% python3 -q
>>> import numpy as np
>>> np.set_printoptions(precision=2, suppress=True, linewidth=200, floatmode="fixed")
>>> def rnd(a):
...     return np.round(a, 2) + 0
... 
>>> feats = np.load("out7.npy")
>>> rnd(feats)
array([[  0.49,  -5.33,  -2.62,   6.85],
       [ -2.39,  -1.18,   4.97,  -8.06],
       [ -0.71,  -3.73,  -1.40,   3.62],
       [ -3.41,  -0.32,  -1.51,   0.72],
       [ -5.15,   1.86,  -1.91,  -0.64],
       [ -4.66,   1.82,   6.89, -13.57],
       [ -0.45,  -3.62,   5.13,  -6.11],
       [ -6.25,   3.63,   3.68, -10.46],
       [ -3.60,   0.36,   4.94,  -9.39],
       [ -8.70,   6.02,  -7.04,   3.20],
       [ -2.78,  -1.02,  -0.19,  -0.60],
       [ -3.39,   0.33,   8.44, -14.52],
       [ -4.79,   1.37,  -2.39,   0.51],
       [ -7.80,   5.36,   0.17,  -6.84],
       [-10.44,   8.19,  -7.44,   1.85],
       [  5.34, -10.94,   5.47,  -0.06],
       [ -1.24,  -2.76,   3.06,  -3.83],
       [ -1.64,  -2.15,   4.53,  -6.54],
       [ -7.33,   4.51,  -3.61,  -0.51],
       [ -6.24,   3.20,  -2.58,  -0.86],
       [ -2.34,  -1.63,  -0.97,   1.11],
       [  3.62,  -8.99,   1.82,   3.57],
       [ -3.12,  -0.58,   0.12,  -1.45]])
>>> C2 = np.cov(feats, rowvar=False)
>>> np.argsort(-feats.std(axis=0).round(6), kind="stable")
array([3, 1, 2, 0])
>>> rnd(np.polyfit(feats[:, 2], feats[:, 0], 1))
array([ 0.44, -3.68])
>>> C2.shape
(4, 4)
>>> A = np.load("dump.npy")
>>> A
array([[ 0.00, -1.00,  0.00, -1.00,  0.00,  0.00, -1.00],
       [-1.00,  0.00,  0.00, -1.00,  0.00,  0.00, -1.00],
       [ 0.00,  0.00,  0.00,  0.00, -1.00, -1.00,  0.00],
       [-1.00, -1.00,  0.00,  0.00,  0.00,  0.00, -1.00],
       [ 0.00,  0.00, -1.00,  0.00,  0.00, -1.00,  0.00],
       [ 0.00,  0.00, -1.00,  0.00, -1.00,  0.00,  0.00],
       [-1.00, -1.00,  0.00, -1.00,  0.00,  0.00,  0.00]])
>>> evals, V = np.linalg.eigh(A)
>>> vec = np.array([0, 3, 0, 0, 0, 2, 0])
>>> rnd(np.linalg.eigvalsh(A[1:, 1:]))
array([-2.00, -2.00,  1.00,  1.00,  1.00,  1.00])
>>> np.abs(A).sum(axis=1).max(), np.abs(evals).max()
(np.float64(3.0), np.float64(3.0))
>>> B = np.array([[-1, -2, -1],
...     [1, 2, -1],
...     [2, 2, 1],
...     [0, 2, 0],
...     [-2, 1, -2],
...     [3, 0, -3],
...     [2, 1, -1]])
>>> B @ A
Traceback (most recent call last):
  File "<python-input-16>", line 1, in <module>
    B @ A
    ~~^~~
ValueError: matmul: Input operand 1 has a mismatch in its core dimension 0, with gufunc signature (n?,k),(k,m?)->(n?,m?) (size 7 is different from 3)
>>> np.vstack([A, B.T]).shape
(10, 7)
>>> np.einsum("ik,kj->ij", A, B)
array([[-3.00, -5.00,  2.00],
       [-1.00, -1.00,  2.00],
       [-1.00, -1.00,  5.00],
       [-2.00, -1.00,  3.00],
       [-5.00, -2.00,  2.00],
       [ 0.00, -3.00,  1.00],
       [ 0.00, -2.00,  2.00]])
>>> np.einsum("ij,ij->i", A, A)
array([3.00, 3.00, 2.00, 3.00, 2.00, 2.00, 3.00])
>>> np.einsum("ik,kj->ji", A, B)
array([[-3.00, -1.00, -1.00, -2.00, -5.00,  0.00,  0.00],
       [-5.00, -1.00, -1.00, -1.00, -2.00, -3.00, -2.00],
       [ 2.00,  2.00,  5.00,  3.00,  2.00,  1.00,  2.00]])
>>> np.einsum("ij->j", A)
array([-3.00, -3.00, -2.00, -3.00, -2.00, -2.00, -3.00])
>>> np.linalg.matrix_rank(np.vstack([A, B.T]))
np.int64(7)
>>> A @ B
array([[-3.00, -5.00,  2.00],
       [-1.00, -1.00,  2.00],
       [-1.00, -1.00,  5.00],
       [-2.00, -1.00,  3.00],
       [-5.00, -2.00,  2.00],
       [ 0.00, -3.00,  1.00],
       [ 0.00, -2.00,  2.00]])
>>> Uu, sv, vt = np.linalg.svd(feats)
>>> V = vt[:(sv > 1e-8).sum()]
>>> rng = np.random.default_rng(2258)
>>> vec = feats[3] + -3 * feats[12] + rng.integers(2) * np.eye(4)[2]
>>> rnd(vec)
array([10.96, -4.44,  6.67, -0.81])
>>> np.linalg.matrix_rank(np.vstack([feats, vec]))
np.int64(4)
>>> np.allclose(V.T @ V @ vec, vec)
False
>>> E = np.load("x.npy")
>>> E
array([[-3, -2, -1,  0,  1,  2,  3],
       [ 4,  5,  6,  7,  8,  9, 10],
       [11, 12, 13, 14, 15, 16, 17]])
>>> vec = np.array([-1, -1, 2, -3, 2, -2, -1])
>>> h1 = np.maximum(E @ vec, 0)
>>> E * (h1 > 1e-9)[:, None]
array([[0, 0, 0, 0, 0, 0, 0],
       [0, 0, 0, 0, 0, 0, 0],
       [0, 0, 0, 0, 0, 0, 0]])
>>> h1
array([0, 0, 0])
>>> np.maximum(E @ vec, 0) - np.maximum(-E @ vec, 0)
array([ -2, -30, -58])
>>> np.flatnonzero(h1 > 1e-9)
array([], dtype=int64)
>>> np.maximum(E @ (3 * vec), 0)
array([0, 0, 0])
>>> B = feats + rng.integers(-2, 3, (23, 3)) @ rng.integers(-2, 3, (3, 4))
>>> rnd(B)
array([[ -2.51,  -5.33,  -1.62,   7.85],
       [ -3.39,  -3.18,  -1.03,  -9.06],
       [ -2.71,   0.27,  -6.40,  -0.38],
       [ -4.41,  -6.32,   1.49,   5.72],
       [ -7.15,  -4.14,  -1.91,   3.36],
       [ -4.66,   3.82,   4.89, -15.57],
       [ -0.45, -15.62,   7.13,   1.89],
       [ -7.25,   7.63,   6.68, -11.46],
       [ -2.60,   0.36,   7.94,  -8.39],
       [ -5.70,   0.02,  -2.04,   8.20],
       [ -1.78,  -9.02,   0.81,   4.40],
       [ -4.39,  -3.67,   9.44, -11.52],
       [ -3.79,  -2.63,  -0.39,   3.51],
       [ -6.80,   3.36,   5.17,  -3.84],
       [-12.44,   2.19,  -7.44,   5.85],
       [  5.34, -18.94,   8.47,   5.94],
       [ -1.24,   1.24,  -0.94,  -7.83],
       [ -2.64,  -2.15,   6.53,  -5.54],
       [-10.33,   8.51,  -6.61,  -3.51],
       [ -9.24,   5.20,  -3.58,  -1.86],
       [ -3.34, -11.63,   1.03,   8.11],
       [  5.62,  -6.99,   0.82,   1.57],
       [ -5.12,  -4.58,   3.12,   2.55]])
>>> np.linalg.matrix_rank(B - feats, tol=1e-8)
np.int64(3)
>>> arr = np.array([[0, 0, 0, 1], [-1, 0, 0, 0], [0, -6, 0, 0], [0, 0, 6, 0]])
>>> arr
array([[ 0,  0,  0,  1],
       [-1,  0,  0,  0],
       [ 0, -6,  0,  0],
       [ 0,  0,  6,  0]])
>>> B = arr / np.linalg.norm(arr, axis=1, keepdims=True)
>>> C2 = B @ B.T
>>> (np.abs(C2) > 0.9).astype(int)
array([[1, 0, 0, 0],
       [0, 1, 0, 0],
       [0, 0, 1, 0],
       [0, 0, 0, 1]])
>>> arr.T @ arr
array([[ 1,  0,  0,  0],
       [ 0, 36,  0,  0],
       [ 0,  0, 36,  0],
       [ 0,  0,  0,  1]])
>>> vec = np.array([1, 2, 2, 1])
>>> rhs = arr @ vec
>>> rhs
array([  1,  -1, -12,  12])
>>> rnd(np.linalg.solve(arr, rhs))
array([1.00, 2.00, 2.00, 1.00])
>>> rnd(np.linalg.solve(arr, rhs + arr[:, 1]))
array([1.00, 3.00, 2.00, 1.00])
>>> np.linalg.matrix_power(arr, 3)
array([[  0, -36,   0,   0],
       [  0,   0,  -6,   0],
       [  0,   0,   0,   6],
       [ 36,   0,   0,   0]])
>>> assert arr == arr.T
Traceback (most recent call last):
  File "<python-input-55>", line 1, in <module>
    assert arr == arr.T
           ^^^^^^^^^^^^
ValueError: The truth value of an array with more than one element is ambiguous. Use a.any() or a.all()
>>> arr @ arr
array([[  0,   0,   6,   0],
       [  0,   0,   0,  -1],
       [  6,   0,   0,   0],
       [  0, -36,   0,   0]])
>>> np.allclose(arr @ arr.T, arr.T @ arr)
False
>>> Q, _ = np.linalg.qr(np.array([[-0.6, -0.6, -0.1, -0.8, 2.1, 0.3, 0.4],
...     [0.9, 1.1, -1.1, 1.0, 0.0, -1.7, 0.5],
...     [1.1, -0.5, -0.1, 2.2, -1.8, -1.1, 0.1],
...     [0.2, 0.2, -0.5, 0.1, 1.1, -1.7, -1.6],
...     [-0.4, 0.0, 0.7, 0.7, -0.3, 0.1, -1.3],
...     [-0.7, -0.5, 1.8, 0.1, 1.2, -0.8, 2.1],
...     [-0.9, -0.4, -0.6, -1.7, -0.2, -0.1, -1.3]]))
>>> evals = np.array([2, -6, -4, -3, 4, 8, 3])
>>> K = Q @ np.diag(evals) @ Q.T
>>> rnd(K)
array([[ 2.26,  0.76, -2.58, -0.81,  0.14,  0.25, -3.00],
       [ 0.76, -0.56,  3.11, -0.24, -2.25,  2.01,  0.12],
       [-2.58,  3.11, -2.53,  0.69, -0.76, -0.32,  0.03],
       [-0.81, -0.24,  0.69,  4.00, -0.99,  2.26,  0.27],
       [ 0.14, -2.25, -0.76, -0.99, -1.68, -1.88, -0.40],
       [ 0.25,  2.01, -0.32,  2.26, -1.88,  0.93,  3.62],
       [-3.00,  0.12,  0.03,  0.27, -0.40,  3.62,  1.58]])
>>> evals, V = np.linalg.eigh(K)
>>> vec = np.array([0, -2, -2, -7, -9, 7, -7])
>>> rnd(np.abs(K).sum(axis=1).max()), rnd(np.abs(evals).max())
(np.float64(11.28), np.float64(8.0))
>>> rnd(np.linalg.eigvalsh(K[1:, 1:]))
array([-5.54, -3.41, -2.03,  2.27,  3.15,  7.31])
>>> (np.sign(V[:, -1].round(6)) == np.sign(V[0, -1].round(6))).astype(int)
array([1, 0, 0, 0, 1, 0, 0])
>>> rnd(vec @ K @ vec)
np.float64(-432.73)
>>> C2 = K.T @ K
>>> np.allclose(C2, C2.T)
True
>>> rnd(np.linalg.svd(K, compute_uv=False) ** 2)
array([64.00, 36.00, 16.00, 16.00,  9.00,  9.00,  4.00])
>>> np.linalg.matrix_rank(C2)
np.int64(7)
>>> B = np.array([[5, 7, 5],
...     [5, 8, 0],
...     [8, 7, 4],
...     [0, 7, 0],
...     [0, 0, 6],
...     [3, 1, 4],
...     [2, 4, 2]])
>>> np.linalg.matrix_rank(np.vstack([K, B.T]))
np.int64(7)
>>> np.linalg.matrix_rank(K @ B)
np.int64(3)
